% ipython --no-banner

In [1]: import numpy as np

In [2]: np.set_printoptions(precision=2, suppress=True, linewidth=100, floatmode="fixed")

In [3]: tidy = lambda a: np.round(a, 2) + 0

In [4]: feats = np.load("data.npy")

In [5]: print(feats)
[[ 1 -1 -1  1  1 -1 -1  1]
 [ 1 -1  1 -1  1 -1  1 -1]
 [ 1 -1 -1  1 -1  1  1 -1]]

In [6]: vec = np.array([-1, 3, -2, -3, 1, -3, 0, 2])

In [7]: np.linalg.norm(feats @ vec) <= np.linalg.norm(feats, 2) * np.linalg.norm(vec) + 1e-9
Out[7]: np.True_

In [8]: feats @ (2 * vec)
Out[8]: array([  2,  -2, -22])

In [9]: feats * vec
Out[9]: 
array([[-1, -3,  2, -3,  1,  3,  0,  2],
       [-1, -3, -2,  3,  1,  3,  0, -2],
       [-1, -3,  2, -3, -1, -3,  0, -2]])

In [10]: feats @ np.eye(8)[1]
Out[10]: array([-1.00, -1.00, -1.00])

In [11]: feats @ np.ones(8)
Out[11]: array([0.00, 0.00, 0.00])

In [12]: (feats @ vec).argmax()
Out[12]: np.int64(0)

In [13]: (feats * vec).sum(axis=1)
Out[13]: array([  1,  -1, -11])

In [14]: out = feats / np.linalg.norm(feats, axis=1)
Traceback (most recent call last):
  Cell In[14], line 1
    out = feats / np.linalg.norm(feats, axis=1)
ValueError: operands could not be broadcast together with shapes (3,8) (3,) 


In [15]: out = feats / np.linalg.norm(feats, axis=1, keepdims=True)

In [16]: gram = out @ out.T

In [17]: np.argwhere(np.triu(np.abs(gram) > 0.95, 1))
Out[17]: array([], shape=(0, 2), dtype=int64)

In [18]: tidy(gram)
Out[18]: 
array([[1.00, 0.00, 0.00],
       [0.00, 1.00, 0.00],
       [0.00, 0.00, 1.00]])

In [19]: tidy(np.linalg.norm(out, axis=1))
Out[19]: array([1.00, 1.00, 1.00])

In [20]: print((gram - 2 * np.eye(3)).round(6).argmax(axis=1))
[1 0 0]
